% python3 -q
>>> import numpy as np
>>> np.set_printoptions(suppress=True, linewidth=160)
>>> def rnd(a):
...     return np.round(a, 2) + 0
... 
>>> E = np.load("test10.npy")
>>> print(E)
[[ 0.6   0.3   0.   -0.2  -0.1   0.    0.2   0.7   0.  ]
 [-0.4  -0.2   0.69  1.2   0.   -0.7   0.2   0.5   1.2 ]
 [-0.5   0.7  -0.89  0.2   0.4   0.9   2.3  -0.8   1.5 ]
 [-0.7  -0.8   0.11 -0.7  -0.9  -0.1   0.6   0.8   1.3 ]
 [ 1.2   1.1  -0.49 -1.3  -1.6   0.5   1.2   1.    1.  ]
 [-0.2  -0.4   0.06  0.3  -1.4  -0.1  -1.2  -1.1  -0.5 ]
 [ 0.3  -0.1  -0.52  0.9   0.1   0.5  -0.4   1.1   0.5 ]
 [-0.2  -0.1  -0.72  0.2   1.4   0.7  -0.8  -0.8  -0.2 ]
 [-0.4  -1.    0.08  2.   -1.5  -0.1  -0.2  -0.4   1.1 ]
 [-1.9  -0.4  -0.2  -0.7   0.6   0.2  -0.2  -0.6   0.3 ]
 [-0.9   0.8   0.69  2.6   2.7  -0.7  -0.1   1.1   0.6 ]
 [-0.2  -0.3  -0.01 -0.1  -0.6   0.    1.4  -0.6  -0.9 ]
 [-0.4   0.    1.48 -1.9   0.7  -1.5  -0.4   0.7  -1.3 ]
 [-0.9  -1.2  -1.19 -1.1   0.4   1.2   0.2   1.4   0.6 ]
 [ 0.7   2.    0.01 -0.7  -0.2   0.    0.2   0.2  -1.2 ]
 [-0.5  -0.2  -0.71 -1.2  -0.8   0.7  -1.5  -0.5  -0.8 ]
 [ 0.5   0.4  -2.54  0.6   1.7   2.5  -0.8  -1.2  -1.  ]
 [-0.4  -0.1   0.91  1.   -0.2  -0.9   0.4   0.   -0.8 ]
 [ 1.2  -1.    0.7   2.    1.8  -0.7  -0.1   0.3   1.1 ]
 [-0.7  -0.8   0.88  1.7   0.5  -0.9   0.   -1.2  -0.1 ]
 [ 1.4   1.8   0.48 -0.3   0.1  -0.5  -0.4   1.5   0.6 ]
 [-0.9  -1.8   1.73 -0.7  -0.2  -1.7  -0.2   0.6  -0.6 ]
 [ 0.5  -0.2   0.9  -0.6  -1.   -0.9   0.4   0.2  -1.  ]
 [ 0.2   1.2   1.23 -1.2   0.   -1.3   0.   -0.5  -0.6 ]
 [ 0.4   0.1  -0.03  0.1   1.7   0.   -0.5   0.3   0.4 ]
 [-1.1  -0.6   0.5   0.3  -0.4  -0.5  -0.4   0.5  -0.3 ]
 [-0.9   1.2  -0.01 -0.1  -1.    0.   -0.3  -0.5   0.9 ]
 [ 0.9  -0.4  -0.57 -2.2   0.3   0.6  -2.   -0.7   0.3 ]
 [ 0.7  -0.2   1.29 -0.5  -0.4  -1.3  -0.6   0.5   2.4 ]
 [ 0.6   0.3  -0.51  0.3   0.    0.5   0.    1.8   0.7 ]
 [-0.6  -2.1  -0.91  0.8   0.8   0.9  -1.6  -0.4   1.6 ]
 [ 0.5   1.8   2.05 -0.1   0.5  -2.   -0.3  -0.4   0.3 ]
 [-2.6   0.3  -1.81 -1.   -0.4   1.8  -1.1   0.3  -0.2 ]
 [-0.5  -0.1   0.98  0.3  -0.1  -1.    0.5  -0.3   1.4 ]
 [ 0.3  -0.8   0.2  -2.8   0.1  -0.2  -0.4   0.1   1.1 ]
 [ 0.4   0.3  -0.29  0.4   0.5   0.3   0.3   1.   -1.4 ]
 [-0.1  -0.3   0.28  0.3   0.5  -0.3   1.1   0.6   1.3 ]
 [ 0.2   0.9  -1.03  0.3   0.4   1.    0.3   2.3   0.5 ]
 [ 0.8   1.1   0.81 -0.2  -0.5  -0.8   1.4   0.3   0.8 ]
 [-1.4   0.2   1.4   1.   -0.7  -1.4   1.2   1.3   0.7 ]
 [ 0.7   0.7  -0.92 -0.5  -1.6   0.9  -1.2  -0.8  -1.4 ]
 [ 0.2  -1.6  -2.38 -1.    0.    2.4  -0.9  -0.8  -1.4 ]
 [ 0.    1.7  -1.19 -1.1   0.2   1.2   1.    0.1   1.5 ]
 [-0.5   0.1  -0.21  0.3   0.2   0.2  -0.4  -0.2  -0.9 ]
 [ 2.1  -1.5  -0.5   0.3   0.5   0.5   0.3  -1.3   0.9 ]
 [ 1.2   0.2  -0.72  1.3  -0.6   0.7   0.3  -0.2  -0.6 ]
 [ 0.4   0.5  -0.41 -1.    0.4   0.4   1.3   0.1   1.2 ]
 [-1.    0.5   1.28  0.7  -0.9  -1.3  -1.9   0.2  -1.2 ]]
>>> lab = E[:, 7] > np.median(E[:, 7])
>>> u = E[lab].mean(axis=0) - E[~lab].mean(axis=0)
>>> print(np.argsort(-np.abs(u).round(6), kind="stable"))
[7 2 5 6 1 3 8 4 0]
>>> print(rnd((((E - E.mean(axis=0)) @ u > 0) == lab).mean()))
0.9
>>> U, sig, Vt = np.linalg.svd(E)
>>> print(np.argmax(sig[:-1] / (sig[1:] + 1e-6)) + 1)
8
>>> other = U[:, :8] @ np.diag(sig[:8]) @ Vt[:8]
>>> print(rnd(np.linalg.norm(E - other) / np.linalg.norm(E)))
0.0
>>> print(rnd(np.abs(E - other).max()))
0.04
>>> q, vecs = np.linalg.qr(E[:, :4])[0], np.linalg.qr(E[:, 4:])[0]
>>> sig = np.linalg.svd(q.T @ vecs, compute_uv=False)
>>> print(rnd(np.linalg.norm(q @ q.T - vecs @ vecs.T, 2)))
1.0
>>> print(rnd(sig))
[1.   0.33 0.29 0.09]
>>> print(rnd(np.degrees(np.arccos(sig.clip(0, 1)))))
[ 1.13 70.95 72.88 84.96]
>>> Xs = (E - E.mean(axis=0)) / E.std(axis=0)
>>> print(np.argwhere(np.abs(Xs) > 2))
[[ 2  6]
 [ 9  0]
 [10  3]
 [10  4]
 [14  1]
 [16  2]
 [16  5]
 [18  4]
 [27  3]
 [27  6]
 [28  8]
 [29  7]
 [30  1]
 [31  2]
 [31  5]
 [32  0]
 [34  3]
 [37  7]
 [41  2]
 [41  5]
 [44  0]
 [47  6]]
>>> beta = np.linalg.lstsq(np.delete(Xs, 6, axis=1), Xs[:, 6])[0]
>>> print(np.abs(beta).argmax())
2
>>> print(rnd(1 - np.var(Xs[:, 6] - np.delete(Xs, 6, axis=1) @ beta)))
0.24
>>> print(rnd(beta))
[ 0.06  0.25  8.7   0.14 -0.09  8.66  0.1   0.3 ]
>>> other = np.c_[E[:, :6] @ np.array([[-2, 1, 1, 1, -1, -2],
...     [-1, 1, -2, 1, -1, 0],
...     [0, -1, 0, -1, -1, -1],
...     [2, -1, -2, 0, -2, -1],
...     [0, 0, 0, 1, 2, 0],
...     [-1, 2, 0, -2, -1, 0]]), np.array([0, -3, 1, 0, -2, -1, -1, 1, -3, 3, -3, 3, -2, -2, 3, 3, 2, -2, 0, 3, -2, 3, 2, 0, -3, -1, 2, 0, -2, 0, 1, 0, 2, 0, -2, -3, 1, 2, -3, -3, -3, 1, 1, -1, 2, 2, 2, -2])]
>>> print(rnd(other))
[[-1.9   1.1   0.4   0.8  -0.7  -1.    0.  ]
 [ 4.1  -3.89 -2.4   0.11 -1.79 -1.09 -3.  ]
 [-0.2   2.69 -2.3  -0.31  0.19  1.69  1.  ]
 [ 0.9  -1.11  2.3  -2.31  1.09  1.99  0.  ]
 [-6.6   5.09  1.6   0.19 -2.91 -0.61 -2.  ]
 [ 1.5  -1.16  0.   -1.86 -2.76  0.04 -1.  ]
 [ 0.8   0.82 -1.3  -0.18 -1.78 -0.98 -1.  ]
 [ 0.2   1.62 -0.4   0.42  2.72  0.92  1.  ]
 [ 5.9  -3.68 -2.4  -2.78 -5.58 -1.28 -3.  ]
 [ 2.6  -1.    0.3  -1.9   4.9   4.7   3.  ]
 [ 6.9  -4.79 -7.7   3.31  0.31 -1.49 -3.  ]
 [ 0.5  -0.39  0.6  -1.09 -0.49  0.51  3.  ]
 [-1.5  -2.98  3.4   1.82  5.62  1.22 -2.  ]
 [-0.4   2.59  3.7  -2.91  5.09  4.09 -2.  ]
 [-4.8   3.39 -1.9   2.49 -1.71 -0.71  3.  ]
 [-1.9   2.61  2.3  -2.19  1.51  2.91  3.  ]
 [-2.7   7.84 -1.5   0.14  1.34  0.94  2.  ]
 [ 3.8  -4.21 -2.2   0.19 -1.91 -1.11 -2.  ]
 [ 3.3  -3.9  -0.8   2.7  -0.6  -5.1   0.  ]
 [ 6.5  -5.88 -2.5  -0.08 -0.88 -1.18  3.  ]
 [-4.7   2.02 -1.6   3.82 -2.38 -2.98 -2.  ]
 [ 3.9  -7.13  4.1  -1.23  3.67  0.77  3.  ]
 [-1.1  -1.8   2.1   0.2  -1.1  -1.3   2.  ]
 [-2.7  -1.23  0.2   2.77  1.07 -0.43  0.  ]
 [-0.7   0.43  0.    2.23  2.73 -0.87 -3.  ]
 [ 3.9  -3.5  -0.5  -1.6   0.3   1.4  -1.  ]
 [ 0.4   0.41 -3.1  -0.69 -2.09  1.91  2.  ]
 [-6.4   4.47  6.1   0.17  4.47  0.97  0.  ]
 [-0.9  -2.89  2.1   1.41 -0.29 -2.19 -2.  ]
 [-1.4   2.11 -0.6   0.41 -1.49 -0.99  0.  ]
 [ 4.   -0.79  2.   -2.79  2.71  1.31  1.  ]
 [-1.   -3.65 -2.9   4.75 -1.15 -2.95  0.  ]
 [ 1.1   4.11 -1.2  -4.49  3.51  8.01  2.  ]
 [ 2.7  -3.88 -0.9   0.32 -0.18 -0.28  0.  ]
 [-5.2   1.7   7.5  -0.2   6.3   2.   -2.  ]
 [-0.6   1.19 -1.    0.89 -0.51 -0.91 -3.  ]
 [ 1.4  -1.58 -0.1   0.42  0.82 -0.38  1.  ]
 [-1.7   3.83 -2.2   0.53 -0.87  0.33  2.  ]
 [-2.3  -0.31 -1.    2.19 -2.51 -2.21 -3.  ]
 [ 6.   -6.4  -3.8  -0.5  -2.2   0.4  -3.  ]
 [-4.    4.62  0.3  -1.08 -3.58  0.02 -3.  ]
 [-3.2   6.78  5.4  -3.82  3.38  2.98  1.  ]
 [-5.1   6.39 -1.2   0.69  0.89  2.29  1.  ]
 [ 1.3  -0.09 -1.3  -0.39  0.21  0.91 -1.  ]
 [-2.6   1.8   4.5   0.6  -0.2  -4.    2.  ]
 [-0.7   2.22 -1.8   0.12 -5.18 -2.98  2.  ]
 [-3.7   3.11  1.4   0.91  1.91  0.61  2.  ]
 [ 4.2  -5.08 -3.4  -0.08 -2.68  0.02 -2.  ]]
>>> print(rnd(np.linalg.norm(other - E @ np.linalg.lstsq(E, other)[0], axis=0)))
[ 0.    0.    0.    0.    0.    0.   12.15]
>>> print(rnd(np.linalg.norm(np.linalg.qr(E)[0].T @ other, axis=0) ** 2 / ((other ** 2).sum(axis=0) + 1e-12)))
[1.   1.   1.   1.   1.   1.   0.26]
>>> print(np.linalg.matrix_rank(np.c_[E, other]))
10
>>> other = np.array([[-1, -3, 2, 0, -3, -3, 0, -3, 0, -3, -1, 1, -2],
...     [3, -3, 2, -1, 0, 2, -1, 3, 1, 0, 2, -1, 2],
...     [-3, 0, 2, 3, 3, -3, 1, -1, 0, 3, 3, 0, -3],
...     [-3, -2, -2, -2, -2, -3, 1, 0, -1, 0, 1, -2, 2],
...     [0, 3, 2, 3, -3, 3, 0, 3, -3, 0, 3, 0, -3],
...     [1, 2, 0, 2, -3, 1, -1, -3, -2, -2, 0, 2, 3],
...     [-3, -1, -2, -3, -1, -2, 2, -2, 3, 1, 2, -1, 2],
...     [-2, -3, 2, 1, 1, 2, -3, -1, 1, -1, -2, -1, 3],
...     [-1, 0, 2, 3, -2, -1, 2, 3, 2, -2, 0, 0, -3],
...     [-1, 3, 1, 0, -2, 3, -2, -1, 1, -1, 2, 0, 3],
...     [-2, -3, 3, 0, 2, 0, 1, 3, 1, -2, -3, -2, -1],
...     [-3, -3, 3, -1, -2, -3, -3, -2, -2, 2, 3, 1, -2],
...     [-1, -1, -2, -1, 2, -3, 3, 3, -3, 2, -2, 0, -3]])
>>> J = other + other.T
>>> print(J)
[[-2  0 -1 -3 -3 -2 -3 -5 -1 -4 -3 -2 -3]
 [ 0 -6  2 -3  3  4 -2  0  1  3 -1 -4  1]
 [-1  2  4  1  5 -3 -1  1  2  4  6  3 -5]
 [-3 -3  1 -4  1 -1 -2  1  2  0  1 -3  1]
 [-3  3  5  1 -6  0 -1  4 -5 -2  5 -2 -1]
 [-2  4 -3 -1  0  2 -3 -1 -3  1  0 -1  0]
 [-3 -2 -1 -2 -1 -3  4 -5  5 -1  3 -4  5]
 [-5  0  1  1  4 -1 -5 -2  4 -2  1 -3  6]
 [-1  1  2  2 -5 -3  5  4  4 -1  1 -2 -6]
 [-4  3  4  0 -2  1 -1 -2 -1 -2  0  2  5]
 [-3 -1  6  1  5  0  3  1  1  0 -6  1 -3]
 [-2 -4  3 -3 -2 -1 -4 -3 -2  2  1  2 -2]
 [-3  1 -5  1 -1  0  5  6 -6  5 -3 -2 -6]]
>>> # symmetric
>>> u = np.array([0, 2, -3, -1, 0, 0, 0, 1, -3, -3, 2, 1, -1])
>>> other = J + np.outer(u, np.eye(13)[10])
>>> print(rnd(np.linalg.det(other) / np.linalg.det(J)), rnd(1 + np.linalg.solve(J, u)[10]))
31.83 31.83
>>> print(np.linalg.matrix_rank(np.linalg.inv(other) - np.linalg.inv(J), tol=1e-8))
1
>>> other = J / np.linalg.norm(J, axis=1, keepdims=True)
>>> cov = other @ other.T
>>> print(np.argwhere(np.triu(np.abs(cov) > 0.95, 1)))
[]
>>> print(rnd(cov[4]))
[ 0.03 -0.28  0.11  0.01  1.    0.17 -0.18 -0.12  0.37  0.4  -0.18  0.16  0.16]
>>> rng = np.random.default_rng(143)
>>> F = np.eye(13, dtype=int)[rng.permutation(13)] * np.array([-2, -1, 3, 3, 0, 0, -3, 3, -2, 2, -3, -2, 1])
>>> print(F)
[[-2  0  0  0  0  0  0  0  0  0  0  0  0]
 [ 0  0  0  0  0  0  0  0  0  0  0  0  0]
 [ 0  0  0  3  0  0  0  0  0  0  0  0  0]
 [ 0  0  0  0  0  0  0  0  0  2  0  0  0]
 [ 0  0  0  0  0  0 -3  0  0  0  0  0  0]
 [ 0  0  0  0  0  0  0  0  0  0  0  0  0]
 [ 0  0  0  0  0  0  0  0  0  0  0  0  1]
 [ 0  0  3  0  0  0  0  0  0  0  0  0  0]
 [ 0 -1  0  0  0  0  0  0  0  0  0  0  0]
 [ 0  0  0  0  0  0  0  0  0  0 -3  0  0]
 [ 0  0  0  0  0  0  0  3  0  0  0  0  0]
 [ 0  0  0  0  0  0  0  0  0  0  0 -2  0]
 [ 0  0  0  0  0  0  0  0 -2  0  0  0  0]]
>>> print(np.linalg.cond(F) > 100)
True
>>> print(np.argsort(-np.linalg.norm(F, axis=0).round(6), kind="stable")[:3])
[2 3 6]
>>> print(np.linalg.matrix_rank(F, rtol=0.1))
11
>>> lab = rng.permutation(9)
>>> other = E[:, lab] * rng.choice([-1, 1], 9)
>>> print(other)
[[ 0.    0.7  -0.3   0.6  -0.    0.2  -0.1   0.2  -0.  ]
 [ 0.69  0.5   0.2  -0.4   0.7   0.2   0.   -1.2  -1.2 ]
 [-0.89 -0.8  -0.7  -0.5  -0.9   2.3   0.4  -0.2  -1.5 ]
 [ 0.11  0.8   0.8  -0.7   0.1   0.6  -0.9   0.7  -1.3 ]
 [-0.49  1.   -1.1   1.2  -0.5   1.2  -1.6   1.3  -1.  ]
 [ 0.06 -1.1   0.4  -0.2   0.1  -1.2  -1.4  -0.3   0.5 ]
 [-0.52  1.1   0.1   0.3  -0.5  -0.4   0.1  -0.9  -0.5 ]
 [-0.72 -0.8   0.1  -0.2  -0.7  -0.8   1.4  -0.2   0.2 ]
 [ 0.08 -0.4   1.   -0.4   0.1  -0.2  -1.5  -2.   -1.1 ]
 [-0.2  -0.6   0.4  -1.9  -0.2  -0.2   0.6   0.7  -0.3 ]
 [ 0.69  1.1  -0.8  -0.9   0.7  -0.1   2.7  -2.6  -0.6 ]
 [-0.01 -0.6   0.3  -0.2  -0.    1.4  -0.6   0.1   0.9 ]
 [ 1.48  0.7  -0.   -0.4   1.5  -0.4   0.7   1.9   1.3 ]
 [-1.19  1.4   1.2  -0.9  -1.2   0.2   0.4   1.1  -0.6 ]
 [ 0.01  0.2  -2.    0.7  -0.    0.2  -0.2   0.7   1.2 ]
 [-0.71 -0.5   0.2  -0.5  -0.7  -1.5  -0.8   1.2   0.8 ]
 [-2.54 -1.2  -0.4   0.5  -2.5  -0.8   1.7  -0.6   1.  ]
 [ 0.91  0.    0.1  -0.4   0.9   0.4  -0.2  -1.    0.8 ]
 [ 0.7   0.3   1.    1.2   0.7  -0.1   1.8  -2.   -1.1 ]
 [ 0.88 -1.2   0.8  -0.7   0.9   0.    0.5  -1.7   0.1 ]
 [ 0.48  1.5  -1.8   1.4   0.5  -0.4   0.1   0.3  -0.6 ]
 [ 1.73  0.6   1.8  -0.9   1.7  -0.2  -0.2   0.7   0.6 ]
 [ 0.9   0.2   0.2   0.5   0.9   0.4  -1.    0.6   1.  ]
 [ 1.23 -0.5  -1.2   0.2   1.3   0.    0.    1.2   0.6 ]
 [-0.03  0.3  -0.1   0.4  -0.   -0.5   1.7  -0.1  -0.4 ]
 [ 0.5   0.5   0.6  -1.1   0.5  -0.4  -0.4  -0.3   0.3 ]
 [-0.01 -0.5  -1.2  -0.9  -0.   -0.3  -1.    0.1  -0.9 ]
 [-0.57 -0.7   0.4   0.9  -0.6  -2.    0.3   2.2  -0.3 ]
 [ 1.29  0.5   0.2   0.7   1.3  -0.6  -0.4   0.5  -2.4 ]
 [-0.51  1.8  -0.3   0.6  -0.5   0.    0.   -0.3  -0.7 ]
 [-0.91 -0.4   2.1  -0.6  -0.9  -1.6   0.8  -0.8  -1.6 ]
 [ 2.05 -0.4  -1.8   0.5   2.   -0.3   0.5   0.1  -0.3 ]
 [-1.81  0.3  -0.3  -2.6  -1.8  -1.1  -0.4   1.    0.2 ]
 [ 0.98 -0.3   0.1  -0.5   1.    0.5  -0.1  -0.3  -1.4 ]
 [ 0.2   0.1   0.8   0.3   0.2  -0.4   0.1   2.8  -1.1 ]
 [-0.29  1.   -0.3   0.4  -0.3   0.3   0.5  -0.4   1.4 ]
 [ 0.28  0.6   0.3  -0.1   0.3   1.1   0.5  -0.3  -1.3 ]
 [-1.03  2.3  -0.9   0.2  -1.    0.3   0.4  -0.3  -0.5 ]
 [ 0.81  0.3  -1.1   0.8   0.8   1.4  -0.5   0.2  -0.8 ]
 [ 1.4   1.3  -0.2  -1.4   1.4   1.2  -0.7  -1.   -0.7 ]
 [-0.92 -0.8  -0.7   0.7  -0.9  -1.2  -1.6   0.5   1.4 ]
 [-2.38 -0.8   1.6   0.2  -2.4  -0.9   0.    1.    1.4 ]
 [-1.19  0.1  -1.7   0.   -1.2   1.    0.2   1.1  -1.5 ]
 [-0.21 -0.2  -0.1  -0.5  -0.2  -0.4   0.2  -0.3   0.9 ]
 [-0.5  -1.3   1.5   2.1  -0.5   0.3   0.5  -0.3  -0.9 ]
 [-0.72 -0.2  -0.2   1.2  -0.7   0.3  -0.6  -1.3   0.6 ]
 [-0.41  0.1  -0.5   0.4  -0.4   1.3   0.4   1.   -1.2 ]
 [ 1.28  0.2  -0.5  -1.    1.3  -1.9  -0.9  -0.7   1.2 ]]
>>> U, _, Vt = np.linalg.svd(E.T @ other)
>>> print(lab)
[2 7 1 0 5 6 4 3 8]
>>> rk = np.linalg.matrix_rank(F)
>>> print(rk)
11
>>> ns = np.linalg.svd(F)[2][rk:].T
>>> print(ns.shape)
(13, 2)
>>> print(np.allclose(F @ ns, 0))
True
>>> print([int(np.linalg.matrix_rank(np.delete(F, i, axis=0))) for i in range(13)])
[10, 11, 10, 10, 10, 11, 10, 10, 10, 10, 10, 10, 10]
>>> print(rnd(np.sort(np.linalg.eigvals(F).real)))
[-2.77 -2.   -2.   -0.85 -0.85  0.    0.    0.    0.    0.    0.    2.24  2.24]
>>> print(np.flatnonzero(np.linalg.matrix_power((F != 0) + (F.T != 0) + np.eye(13), 13)[0]))
[0]
>>> K = np.array([[0, -1, -2, -1, 0],
...     [0, 0, 3, -1, -2],
...     [0, 0, 0, 3, 1],
...     [0, 0, 0, 0, 3],
...     [0, 0, 0, 0, 0]])
>>> # triangular, det is the product of the diagonal
>>> T = np.stack([K, -1 * K, K[::-1]])
>>> print(rnd(np.linalg.norm(T, axis=(1, 2))))
[6.24 6.24 6.24]
>>> print(T.sum(axis=0))
[[ 0  0  0  0  0]
 [ 0  0  0  0  3]
 [ 0  0  0  3  1]
 [ 0  0  3 -1 -2]
 [ 0 -1 -2 -1  0]]
>>> print((T @ K.T).shape)
(3, 5, 5)
>>> print(np.linalg.matrix_rank(T))
[4 4 4]
>>> print(np.linalg.matrix_rank(T.reshape(3, -1)))
2
>>> print(rnd(np.linalg.det(T)))
[0. 0. 0.]
